% ipython --no-banner

In [1]: import numpy as np

In [2]: from numpy import linalg as LA

In [3]: np.set_printoptions(suppress=True, linewidth=160)

In [4]: K = np.loadtxt("arr.csv", delimiter=",")

In [5]: K.round(2) + 0
Out[5]: 
array([[ 18.43,  -6.48,  -7.07,   5.45,  -3.7 , -30.53,   8.83, -21.22, -41.13,  -1.78, -30.82],
       [ 18.25,  -6.32,  -6.97,   5.39,  -3.66, -30.14,   8.7 , -20.92, -40.59,  -1.75, -30.47],
       [ 17.46,  -5.61,  -6.53,   5.12,  -3.52, -28.47,   8.12, -19.58, -38.24,  -1.66, -28.93],
       [ 16.58,  -4.85,  -6.04,   4.81,  -3.37, -26.63,   7.48, -18.12, -35.66,  -1.55, -27.22],
       [ 16.19,  -4.52,  -5.82,   4.68,  -3.31, -25.82,   7.19, -17.47, -34.52,  -1.51, -26.47],
       [  9.58,  -0.29,  -2.65,   2.45,  -2.44, -13.69,   2.66,  -7.95, -17.41,  -1.06, -14.87],
       [  9.46,  -0.24,  -2.6 ,   2.41,  -2.43, -13.5 ,   2.58,  -7.81, -17.14,  -1.05, -14.68],
       [  8.64,   0.1 ,  -2.27,   2.14,  -2.35, -12.2 ,   2.07,  -6.81, -15.29,  -1.03, -13.38],
       [  6.82,   0.68,  -1.59,   1.56,  -2.17,  -9.48,   0.98,  -4.78, -11.47,  -1.  , -10.62],
       [  4.38,   1.04,  -0.82,   0.82,  -1.94,  -6.21,  -0.3 ,  -2.46,  -6.91,  -1.  ,  -7.14],
       [  3.53,   1.04,  -0.59,   0.57,  -1.84,  -5.17,  -0.67,  -1.78,  -5.49,  -1.  ,  -5.99],
       [  1.8 ,   0.79,  -0.22,   0.12,  -1.54,  -3.14,  -1.2 ,  -0.65,  -2.88,  -0.94,  -3.64],
       [  1.54,   0.72,  -0.17,   0.06,  -1.47,  -2.84,  -1.23,  -0.51,  -2.52,  -0.91,  -3.29],
       [  1.31,   0.65,  -0.13,   0.01,  -1.4 ,  -2.57,  -1.25,  -0.4 ,  -2.21,  -0.88,  -2.96],
       [  0.44,   0.28,  -0.03,  -0.12,  -0.95,  -1.42,  -1.05,  -0.08,  -1.03,  -0.65,  -1.57],
       [  0.23,   0.15,  -0.01,  -0.12,  -0.73,  -1.02,  -0.84,  -0.03,  -0.69,  -0.51,  -1.1 ],
       [  0.  ,   0.  ,   0.  ,  -0.03,  -0.11,  -0.14,  -0.13,   0.  ,  -0.08,  -0.08,  -0.14],
       [  0.  ,   0.  ,   0.  ,   0.01,   0.04,   0.05,   0.05,   0.  ,   0.03,   0.03,   0.05],
       [  0.42,   0.41,   0.02,   0.46,   1.43,   1.71,   1.87,   0.07,   0.99,   1.14,   1.52],
       [  0.47,   0.47,   0.03,   0.5 ,   1.55,   1.85,   2.01,   0.09,   1.07,   1.24,   1.63],
       [  0.57,   0.57,   0.04,   0.57,   1.73,   2.07,   2.26,   0.12,   1.21,   1.4 ,   1.81],
       [  0.58,   0.59,   0.04,   0.58,   1.76,   2.1 ,   2.29,   0.12,   1.22,   1.42,   1.83],
       [  0.74,   0.77,   0.06,   0.68,   2.05,   2.46,   2.67,   0.17,   1.44,   1.66,   2.1 ],
       [  0.85,   0.89,   0.07,   0.75,   2.23,   2.69,   2.92,   0.21,   1.59,   1.82,   2.28],
       [  0.9 ,   0.95,   0.08,   0.78,   2.31,   2.78,   3.02,   0.23,   1.65,   1.89,   2.35],
       [  1.1 ,   1.18,   0.1 ,   0.91,   2.63,   3.19,   3.44,   0.31,   1.92,   2.16,   2.65],
       [  3.6 ,   4.71,   0.61,   2.29,   6.16,   8.12,   7.84,   1.83,   5.6 ,   5.31,   6.07],
       [  3.87,   5.14,   0.68,   2.43,   6.52,   8.67,   8.27,   2.04,   6.04,   5.64,   6.44],
       [  3.94,   5.25,   0.7 ,   2.46,   6.61,   8.81,   8.38,   2.1 ,   6.16,   5.72,   6.53],
       [  4.02,   5.38,   0.72,   2.51,   6.72,   8.98,   8.51,   2.16,   6.3 ,   5.82,   6.65],
       [  5.06,   7.1 ,   1.02,   3.03,   8.08,  11.13,  10.09,   3.05,   8.11,   7.07,   8.08],
       [  5.64,   8.11,   1.2 ,   3.32,   8.83,  12.36,  10.95,   3.59,   9.18,   7.77,   8.9 ],
       [  6.18,   9.07,   1.38,   3.59,   9.53,  13.54,  11.74,   4.13,  10.21,   8.42,   9.69],
       [  8.8 ,  14.05,   2.34,   4.85,  12.92,  19.49,  15.43,   7.01,  15.66,  11.6 ,  13.64],
       [ 12.92,  22.79,   4.15,   6.77,  18.33,  29.81,  20.95,  12.46,  25.59,  16.73,  20.49],
       [ 12.98,  22.93,   4.18,   6.8 ,  18.42,  29.98,  21.04,  12.55,  25.75,  16.81,  20.61],
       [ 13.15,  23.31,   4.26,   6.88,  18.64,  30.42,  21.25,  12.79,  26.18,  17.02,  20.9 ],
       [ 13.23,  23.5 ,   4.3 ,   6.92,  18.75,  30.64,  21.36,  12.91,  26.4 ,  17.12,  21.05],
       [ 13.84,  24.9 ,   4.61,   7.2 ,  19.57,  32.28,  22.16,  13.82,  28.03,  17.9 ,  22.14],
       [ 14.03,  25.32,   4.7 ,   7.29,  19.81,  32.78,  22.4 ,  14.1 ,  28.52,  18.14,  22.47],
       [ 14.49,  26.39,   4.93,   7.5 ,  20.43,  34.04,  23.  ,  14.8 ,  29.77,  18.73,  23.31],
       [ 15.02,  27.64,   5.21,   7.74,  21.15,  35.51,  23.69,  15.62,  31.24,  19.42,  24.29],
       [ 15.9 ,  29.74,   5.67,   8.14,  22.35,  37.96,  24.82,  17.01,  33.71,  20.56,  25.93]])

In [6]: basis = K[[11, 0]].astype(float)

In [7]: for _ in range(6):
   ...:     lab = LA.norm(K[:, None] - basis, axis=-1).argmin(axis=1)
   ...:     basis = np.array([K[lab == j].mean(axis=0) for j in range(2)])
   ...: 

In [8]: print(lab)
[1 1 1 1 1 1 1 1 1 0 0 0 0 0 0 0 0 0 0 0 0 0 0 0 0 0 0 0 0 0 0 0 0 0 0 0 0 0 0 0 0 0 0]

In [9]: np.abs(basis[1] - basis[0]).argmax()
Out[9]: np.int64(8)

In [10]: np.round(basis[1] - basis[0], 2)
Out[10]: array([  8.03, -11.76,  -6.06,   0.95, -10.31, -32.37,  -3.3 , -18.19, -37.11,  -8.04, -29.52])

In [11]: np.bincount(lab)
Out[11]: array([34,  9])

In [12]: np.unique(K.round(6), axis=0).shape
Out[12]: (43, 11)

In [13]: np.abs(np.diag(LA.qr(K)[1])) > 1e-9
Out[13]: array([ True,  True, False,  True, False, False, False, False, False, False, False])
